$ python -q
>>> import numpy as np
>>> from numpy import linalg as LA
>>> np.set_printoptions(suppress=True, linewidth=100)
>>> data = np.loadtxt("a.csv", delimiter=",")
>>> data
array([[ 0.,  9., -1.,  4., -2.,  9., -3.],
       [ 0.,  0.,  4., -4., -9., -9.,  0.],
       [ 0.,  0.,  0.,  5.,  5., -8.,  0.],
       [ 0.,  0.,  0.,  0.,  3., -4., -6.],
       [ 0.,  0.,  0.,  0.,  0.,  5.,  1.],
       [ 0.,  0.,  0.,  0.,  0.,  0.,  8.],
       [ 0.,  0.,  0.,  0.,  0.,  0.,  0.]])
>>> LA.lstsq(data[:-1].T, data[-1])[2]
np.int32(6)
>>> round(np.trace(LA.pinv(data) @ data), 1)
np.float64(6.0)
>>> LA.cond(data) > 100
np.True_
>>> round(float(LA.norm(data, 2) / LA.norm(data)), 1)
0.7
>>> np.argsort(-LA.norm(data, axis=0).round(6), kind="stable")[:3]
array([5, 4, 6])
>>> B = np.array([[0, -2, -1, 3, 1, -2, 0, 3, -2, -2],
...     [2, 0, 0, -1, -1, 0, 2, 1, 0, 0],
...     [-2, 0, 3, -2, 0, 2, -2, -2, -2, -2],
...     [0, 0, 2, -3, 0, -3, 3, 3, -1, 0],
...     [2, -1, 0, 1, -1, 0, 1, 1, 0, -3],
...     [-3, 0, -1, 1, 2, 1, 0, -1, -2, 2],
...     [-2, 1, 0, 1, 1, 3, -2, -1, 0, -2],
...     [-1, -1, -2, -3, -2, 3, 3, 0, 1, -1],
...     [-1, 3, 3, 0, -2, -3, -3, -2, 2, 2],
...     [2, 0, -2, 1, -3, 3, 3, -2, 0, 0]])
>>> E = np.tril(B)
>>> E
array([[ 0,  0,  0,  0,  0,  0,  0,  0,  0,  0],
       [ 2,  0,  0,  0,  0,  0,  0,  0,  0,  0],
       [-2,  0,  3,  0,  0,  0,  0,  0,  0,  0],
       [ 0,  0,  2, -3,  0,  0,  0,  0,  0,  0],
       [ 2, -1,  0,  1, -1,  0,  0,  0,  0,  0],
       [-3,  0, -1,  1,  2,  1,  0,  0,  0,  0],
       [-2,  1,  0,  1,  1,  3, -2,  0,  0,  0],
       [-1, -1, -2, -3, -2,  3,  3,  0,  0,  0],
       [-1,  3,  3,  0, -2, -3, -3, -2,  2,  0],
       [ 2,  0, -2,  1, -3,  3,  3, -2,  0,  0]])
>>> [round(float(x), 1) for x in LA.svd(E, compute_uv=False)[:3]]
[9.3, 6.5, 5.4]
>>> round(LA.norm(E, 2) / LA.norm(E), 1)
np.float64(0.7)
>>> [int(LA.matrix_rank(LA.matrix_power(data, p))) for p in range(1, 8)]
[6, 5, 4, 3, 2, 1, 0]
>>> np.round(np.sort(LA.eigvals(data)), 1)
array([0., 0., 0., 0., 0., 0., 0.])
>>> rng = np.random.default_rng(982498)
>>> lab = rng.permutation(7)
>>> lab
array([5, 0, 2, 6, 1, 3, 4])
>>> B = data[lab][:, lab]
>>> np.trace(B)
np.float64(0.0)
>>> np.round(LA.det(B), 1), np.round(LA.det(data[lab]), 1)
(np.float64(0.0), np.float64(0.0))
>>> B
array([[ 0.,  0.,  0.,  8.,  0.,  0.,  0.],
       [ 9.,  0., -1., -3.,  9.,  4., -2.],
       [-8.,  0.,  0.,  0.,  0.,  5.,  5.],
       [ 0.,  0.,  0.,  0.,  0.,  0.,  0.],
       [-9.,  0.,  4.,  0.,  0., -4., -9.],
       [-4.,  0.,  0., -6.,  0.,  0.,  3.],
       [ 5.,  0.,  0.,  1.,  0.,  0.,  0.]])
>>> LA.matrix_rank(B, rtol=0.1)
np.int64(4)
>>> LA.cond(B) > 100
np.True_
>>> [round(float(x), 1) for x in LA.svd(B, compute_uv=False)[:3]]
[17.7, 12.5, 10.9]
>>> m1 = np.loadtxt("sample8.csv", delimiter=",")
>>> m1
array([[ 2., -3.,  1., -3.,  2.,  1.,  0., -1.,  0.,  1.,  1., -1.,  1.],
       [-1.,  1.,  3.,  3.,  2.,  0., -1.,  2., -2., -1., -2.,  2.,  2.],
       [ 2., -3.,  1.,  3.,  0.,  1.,  1., -2., -1., -2.,  1.,  1., -1.],
       [-3.,  2.,  2., -2., -1.,  1., -1., -2., -2.,  0.,  1.,  0.,  1.],
       [ 0.,  0.,  0.,  0., -1., -1., -2., -2.,  1.,  2., -2., -1.,  1.],
       [ 0.,  0.,  0.,  0.,  0.,  1.,  1.,  0., -1.,  0.,  1., -1., -2.],
       [ 0.,  0.,  0.,  0., -1., -2.,  1.,  0.,  0., -2., -2., -2.,  0.],
       [ 0.,  0.,  0.,  0.,  2.,  2., -2., -1.,  1.,  0.,  2., -2.,  1.],
       [ 0.,  0.,  0.,  0., -2.,  1.,  1.,  1., -1.,  1.,  1.,  2.,  2.],
       [ 0.,  0.,  0.,  0.,  0., -2.,  0., -2., -1.,  2., -1., -1.,  2.],
       [ 0.,  0.,  0.,  0., -2.,  1.,  2., -2.,  2., -2., -2.,  0., -1.],
       [ 0.,  0.,  0.,  0.,  2., -2.,  2.,  1., -2., -1.,  2., -1.,  1.],
       [ 0.,  0.,  0.,  0.,  0., -2.,  0., -2.,  1.,  2.,  1.,  1.,  1.]])
>>> B = m1[0, 0] * m1[1:] - np.outer(m1[1:, 0], m1[0])
>>> B
array([[  0.,  -1.,   7.,   3.,   6.,   1.,  -2.,   3.,  -4.,  -1.,  -3.,   3.,   5.],
       [  0.,   0.,   0.,  12.,  -4.,   0.,   2.,  -2.,  -2.,  -6.,   0.,   4.,  -4.],
       [  0.,  -5.,   7., -13.,   4.,   5.,  -2.,  -7.,  -4.,   3.,   5.,  -3.,   5.],
       [  0.,   0.,   0.,   0.,  -2.,  -2.,  -4.,  -4.,   2.,   4.,  -4.,  -2.,   2.],
       [  0.,   0.,   0.,   0.,   0.,   2.,   2.,   0.,  -2.,   0.,   2.,  -2.,  -4.],
       [  0.,   0.,   0.,   0.,  -2.,  -4.,   2.,   0.,   0.,  -4.,  -4.,  -4.,   0.],
       [  0.,   0.,   0.,   0.,   4.,   4.,  -4.,  -2.,   2.,   0.,   4.,  -4.,   2.],
       [  0.,   0.,   0.,   0.,  -4.,   2.,   2.,   2.,  -2.,   2.,   2.,   4.,   4.],
       [  0.,   0.,   0.,   0.,   0.,  -4.,   0.,  -4.,  -2.,   4.,  -2.,  -2.,   4.],
       [  0.,   0.,   0.,   0.,  -4.,   2.,   4.,  -4.,   4.,  -4.,  -4.,   0.,  -2.],
       [  0.,   0.,   0.,   0.,   4.,  -4.,   4.,   2.,  -4.,  -2.,   4.,  -2.,   2.],
       [  0.,   0.,   0.,   0.,   0.,  -4.,   0.,  -4.,   2.,   4.,   2.,   2.,   2.]])
>>> m1[:, 0] / m1[0, 0]
array([ 1. , -0.5,  1. , -1.5,  0. ,  0. ,  0. ,  0. ,  0. ,  0. ,  0. ,  0. ,  0. ])
>>> LA.matrix_rank(B), LA.matrix_rank(m1)
(np.int64(12), np.int64(13))
